In [1]: import numpy as np

In [2]: np.set_printoptions(precision=1, suppress=True, linewidth=200)

In [3]: A = np.load("mat.npy")

In [4]: print(A)
[[ 0  2 -4  5]
 [-2  0  2  7]
 [ 4 -2  0 -5]
 [-5 -7  5  0]]

In [5]: # skew, so no eigenvalue has a real part

In [6]: np.trace(A)
Out[6]: np.int64(0)

In [7]: A @ A
Out[7]: 
array([[-45, -27,  29,  34],
       [-27, -57,  43, -20],
       [ 29,  43, -45,   6],
       [ 34, -20,   6, -99]])

In [8]: (A - A.T) / 2
Out[8]: 
array([[ 0.,  2., -4.,  5.],
       [-2.,  0.,  2.,  7.],
       [ 4., -2.,  0., -5.],
       [-5., -7.,  5.,  0.]])

In [9]: np.sort(np.abs(np.linalg.eigvals(A)))
Out[9]: array([ 2.6,  2.6, 10.8, 10.8])

In [10]: print(np.allclose(A, A.T))
False

In [11]: np.allclose(A @ A.T, A.T @ A)
Out[11]: True

In [12]: (A + A.T) / 2
Out[12]: 
array([[0., 0., 0., 0.],
       [0., 0., 0., 0.],
       [0., 0., 0., 0.],
       [0., 0., 0., 0.]])

In [13]: rng = np.random.default_rng(22)

In [14]: lab = rng.permutation(4)

In [15]: Y = A[:, lab] * rng.choice([-1, 1], 4)

In [16]: Y
Out[16]: 
array([[-2, -4,  0, -5],
       [ 0,  2,  2, -7],
       [ 2,  0, -4,  5],
       [ 7,  5,  5,  0]])

In [17]: left, _, Vt = np.linalg.svd(A.T @ Y)

In [18]: np.round(left @ Vt, 1) + 0
Out[18]: 
array([[ 0.,  0., -1.,  0.],
       [-1.,  0.,  0.,  0.],
       [ 0.,  1.,  0.,  0.],
       [ 0.,  0.,  0., -1.]])

In [19]: q, V = np.linalg.qr(A[:, :3])[0], np.linalg.qr(A[:, 3:])[0]

In [20]: sv = np.linalg.svd(q.T @ V, compute_uv=False)

In [21]: print((sv > 0.9).sum())
0

In [22]: np.degrees(np.arccos(sv.clip(0, 1)))
Out[22]: array([35.1])

In [23]: J = np.loadtxt("x.csv", delimiter=",")

In [24]: J
Out[24]: 
array([[-2., -2., -2., -2.],
       [-2.,  0., -2.,  0.],
       [-2., -2., -2., -2.],
       [-2.,  0., -2.,  0.]])

In [25]: # rows and columns are dependent

In [26]: np.round(np.linalg.eigvals(J), 1) + 0
Out[26]: array([-6.5,  0. ,  2.5,  0. ])

In [27]: print(round(np.linalg.det(J.T), 1))
0.0

In [28]: np.einsum("ij,ji->", J, J)
Out[28]: np.float64(48.0)

In [29]: np.einsum("ii->", J)
Out[29]: np.float64(-4.0)

In [30]: q, r_ = np.linalg.qr(A)

In [31]: print(np.round(abs(r_[0, 0]), 1), round(np.linalg.norm(A[:, 0]), 1))
6.7 6.7

In [32]: r_
Out[32]: 
array([[-6.7, -4. ,  4.3,  5.1],
       [ 0. , -6.4,  4. , -6.3],
       [ 0. ,  0. , -3.2,  0.8],
       [ 0. ,  0. ,  0. ,  5.7]])

In [33]: q.shape, r_.shape
Out[33]: ((4, 4), (4, 4))

In [34]: np.round(q.T @ q, 1) + 0
Out[34]: 
array([[1., 0., 0., 0.],
       [0., 1., 0., 0.],
       [0., 0., 1., 0.],
       [0., 0., 0., 1.]])

In [35]: print(np.abs(np.diag(r_)))
[6.7 6.4 3.2 5.7]

In [36]: M = np.array([[0, 1, 5], [1, 5, 0], [2, 1, 4]])

In [37]: Y = np.array([[1, -2, 1], [1, -1, 2], [-2, 0, -2]])

In [38]: print(np.vstack([M, Y.T]).shape)
(6, 3)

In [39]: np.linalg.matrix_rank(np.vstack([M, Y.T]))
Out[39]: np.int64(3)

In [40]: np.linalg.matrix_rank(M @ Y)
Out[40]: np.int64(3)

In [41]: print(M @ Y)
[[-9 -1 -8]
 [ 6 -7 11]
 [-5 -5 -4]]

In [42]: print(np.einsum("ij->j", M))
[3 7 9]

In [43]: r0 = np.array([2, 2, 1])

In [44]: Y = M + np.outer(r0, np.eye(3)[1])

In [45]: np.linalg.matrix_rank(np.linalg.inv(Y) - np.linalg.inv(M), tol=1e-8)
Out[45]: np.int64(1)

In [46]: lab = rng.permutation(3)

In [47]: lab
Out[47]: array([1, 2, 0])

In [48]: Y = M[lab][:, lab]

In [49]: np.trace(Y)
Out[49]: np.int64(9)

In [50]: np.allclose(Y, M)
Out[50]: False

In [51]: X = np.loadtxt("arr.csv", delimiter=",")

In [52]: X
Out[52]: 
array([[ 1., -1.,  1., -1.,  1., -1.,  1., -1.],
       [ 1., -1.,  1., -1., -1.,  1., -1.,  1.],
       [ 1.,  1.,  1.,  1., -1., -1., -1., -1.]])

In [53]: W = np.array([[2, 1, 3, 3, 0, 0],
    ...:     [1, 1, 1, 0, 0, 2],
    ...:     [2, 3, 0, 3, 0, 2],
    ...:     [1, 1, 1, 3, 0, 1],
    ...:     [1, 0, 3, 1, 1, 0],
    ...:     [3, 3, 0, 2, 0, 2],
    ...:     [0, 1, 1, 3, 0, 0],
    ...:     [2, 1, 1, 2, 2, 0]])

In [54]: b = np.array([6, 5, 1, 9, 2, 8])

In [55]: H = np.maximum(X @ W + b, 0)

In [56]: H
Out[56]: 
array([[ 4.,  4.,  5., 12.,  1.,  5.],
       [12., 10.,  0., 12.,  3.,  9.],
       [ 6.,  6.,  1., 10.,  0., 11.]])

In [57]: (H > 0).mean(axis=0)
Out[57]: array([1. , 1. , 0.7, 1. , 0.7, 1. ])

In [58]: Z = np.array([[4, 5], [3, 2], [0, 1], [4, 4], [5, 1], [2, 3]])

In [59]: (H @ Z).round(6).argmax(axis=1)
Out[59]: array([1, 0, 1])

In [60]: W @ Z
Out[60]: 
array([[23, 27],
       [11, 14],
       [33, 34],
       [21, 23],
       [13, 13],
       [33, 35],
       [15, 15],
       [29, 23]])

In [61]: round(np.linalg.norm(X) ** 2 / np.linalg.norm(X, 2) ** 2, 1)
Out[61]: np.float64(3.0)

In [62]: print(np.linalg.norm(X, axis=1))
[2.8 2.8 2.8]

In [63]: np.round(np.linalg.norm(X, 2), 1)
Out[63]: np.float64(2.8)

In [64]: round(float(np.linalg.norm(X, 1)), 1), round(np.linalg.norm(X, np.inf), 1)
Out[64]: (3.0, np.float64(8.0))

In [65]: left, sv, Vt = np.linalg.svd(X, full_matrices=False)

In [66]: print(round(np.sqrt((sv ** 2).sum()), 1), round(np.linalg.norm(X), 1))
4.9 4.9

In [67]: print(np.round(Vt @ Vt.T, 1) + 0)
[[1. 0. 0.]
 [0. 1. 0.]
 [0. 0. 1.]]

In [68]: np.round(left.T @ left, 1) + 0
Out[68]: 
array([[1., 0., 0.],
       [0., 1., 0.],
       [0., 0., 1.]])

In [69]: print(sv)
[2.8 2.8 2.8]

In [70]: sv / sv[0]
Out[70]: array([1., 1., 1.])

In [71]: x = np.array([1, -2, -2, 2, 0, 2, -1, 2])

In [72]: h = np.maximum(X @ x, 0)

In [73]: h
Out[73]: array([0., 4., 0.])

In [74]: np.tanh(X @ x)
Out[74]: array([-1.,  1., -1.])

In [75]: print(X * (h > 1e-9)[:, None])
[[ 0. -0.  0. -0.  0. -0.  0. -0.]
 [ 1. -1.  1. -1. -1.  1. -1.  1.]
 [ 0.  0.  0.  0. -0. -0. -0. -0.]]

In [76]: np.flatnonzero(h > 1e-9)
Out[76]: array([1])

In [77]: print(np.maximum(X @ x, 0) - np.maximum(-X @ x, 0))
[-6.  4. -4.]

In [78]: arr = np.loadtxt("dump.csv", delimiter=",")

In [79]: arr
Out[79]: 
array([[0., 0., 0., 1., 0.],
       [0., 0., 0., 0., 0.],
       [0., 0., 0., 0., 0.],
       [1., 0., 0., 0., 0.],
       [0., 0., 0., 0., 0.]])

In [80]: P = np.triu(np.array([[1, 2, 6, 4, 7],
    ...:     [-5, -8, -4, -2, 8],
    ...:     [7, -3, -4, -5, 3],
    ...:     [-1, 2, -2, 0, 9],
    ...:     [9, 3, 6, -1, -6]]), 1) + np.eye(5)

In [81]: Y = P @ arr @ np.linalg.inv(P)

In [82]: Y
Out[82]: 
array([[    4.,    -8.,   -56.,  -311.,  3003.],
       [   -2.,     4.,    28.,   156., -1506.],
       [   -5.,    10.,    70.,   390., -3765.],
       [    1.,    -2.,   -14.,   -78.,   753.],
       [    0.,     0.,     0.,     0.,     0.]])

In [83]: np.trace(Y), np.trace(arr)
Out[83]: (np.float64(0.0), np.float64(0.0))

In [84]: t3 = np.stack([arr, 4 * arr, arr[::-1]])

In [85]: np.linalg.matrix_rank(t3.reshape(3, -1))
Out[85]: np.int64(2)

In [86]: np.linalg.det(t3)
Out[86]: array([0., 0., 0.])

In [87]: (t3 @ arr.T).shape
Out[87]: (3, 5, 5)

In [88]: np.einsum("bij,cij->bc", t3, t3)
Out[88]: 
array([[ 2.,  8.,  0.],
       [ 8., 32.,  0.],
       [ 0.,  0.,  2.]])

In [89]: np.linalg.norm(t3, axis=(1, 2))
Out[89]: array([1.4, 5.7, 1.4])

In [90]: r = np.linalg.matrix_rank(arr)

In [91]: r
Out[91]: np.int64(2)

In [92]: null = np.linalg.svd(arr)[2][r:].T

In [93]: null.shape
Out[93]: (5, 3)

In [94]: print(np.linalg.matrix_rank(arr.T @ arr), np.linalg.matrix_rank(arr @ arr.T))
2 2

In [95]: left, sv, Vt = np.linalg.svd(arr)

In [96]: V = Vt[:(sv > 1e-8).sum()]

In [97]: x = arr[1] + 3 * arr[4] + rng.integers(2) * np.eye(5)[2]

In [98]: print(x)
[0. 0. 0. 0. 0.]

In [99]: V.T @ V
Out[99]: 
array([[1., 0., 0., 0., 0.],
       [0., 0., 0., 0., 0.],
       [0., 0., 0., 0., 0.],
       [0., 0., 0., 1., 0.],
       [0., 0., 0., 0., 0.]])

In [100]: np.linalg.matrix_rank(np.vstack([arr, x]))
Out[100]: np.int64(2)

In [101]: W0 = np.loadtxt("block1.csv", delimiter=",")

In [102]: W0
Out[102]: 
array([[ 0.1, -0.6,  0.7],
       [ 0.2, -0.3, -1. ],
       [ 0.5,  0.6,  1.7],
       [ 0.3,  0.7, -0.3],
       [-0.1, -0.7, -0.9],
       [ 0.7, -2.8, -0.5],
       [ 0.7, -0.7,  1.8],
       [ 0.2,  1.1,  0.7],
       [ 0.5, -0.9, -0.1],
       [ 1.1, -0.7, -1.4],
       [ 0.4,  1.2,  0.7],
       [-0.2, -0.3, -0.4],
       [ 1.4, -0.9,  0.1],
       [-0.5,  2.2,  1.4],
       [-1.9,  0.9, -0.7],
       [ 2.4, -0.3, -0.6],
       [-0.1, -1. , -0.4],
       [-0.5,  1.4,  0.5],
       [-1.2,  0.9, -0.3],
       [ 0.8,  0. ,  2.1],
       [ 0.8,  0.1, -0.6],
       [ 1.8,  1.8,  0.3],
       [ 0.2, -1. ,  1.6]])

In [103]: Y = W0 + rng.integers(-2, 3, (23, 2)) @ rng.integers(-2, 3, (2, 3))

In [104]: Y
Out[104]: 
array([[-1.9,  1.4,  2.7],
       [-0.8,  2.7,  0. ],
       [-0.5,  3.6,  2.7],
       [-1.7, -5.3,  1.7],
       [-1.1, -1.7,  0.1],
       [-1.3, -2.8,  1.5],
       [ 0.7, -4.7,  1.8],
       [-0.8,  0.1,  1.7],
       [ 2.5, -0.9, -2.1],
       [ 0.1, -3.7, -0.4],
       [ 0.4,  3.2,  0.7],
       [-1.2, -1.3,  0.6],
       [ 2.4, -3.9, -0.9],
       [-0.5,  0.2,  1.4],
       [-1.9,  4.9, -0.7],
       [ 1.4, -3.3,  0.4],
       [-0.1, -5. , -0.4],
       [-1.5, -3.6,  1.5],
       [-2.2, -0.1,  0.7],
       [ 0.8,  2. ,  2.1],
       [ 2.8,  2.1, -2.6],
       [ 3.8,  7.8, -1.7],
       [-0.8, -2. ,  2.6]])

In [105]: np.abs(Y - W0).sum(axis=1)
Out[105]: array([ 6.,  5.,  5., 10.,  3.,  4.,  4.,  3.,  4.,  5.,  2.,  3.,  5.,  2.,  4.,  5.,  4.,  7.,  3.,  2.,  6., 10.,  3.])

In [106]: Y - W0
Out[106]: 
array([[-2.,  2.,  2.],
       [-1.,  3.,  1.],
       [-1.,  3.,  1.],
       [-2., -6.,  2.],
       [-1., -1.,  1.],
       [-2.,  0.,  2.],
       [ 0., -4.,  0.],
       [-1., -1.,  1.],
       [ 2.,  0., -2.],
       [-1., -3.,  1.],
       [ 0.,  2.,  0.],
       [-1., -1.,  1.],
       [ 1., -3., -1.],
       [ 0., -2.,  0.],
       [ 0.,  4.,  0.],
       [-1., -3.,  1.],
       [ 0., -4.,  0.],
       [-1., -5.,  1.],
       [-1., -1.,  1.],
       [ 0.,  2.,  0.],
       [ 2.,  2., -2.],
       [ 2.,  6., -2.],
       [-1., -1.,  1.]])
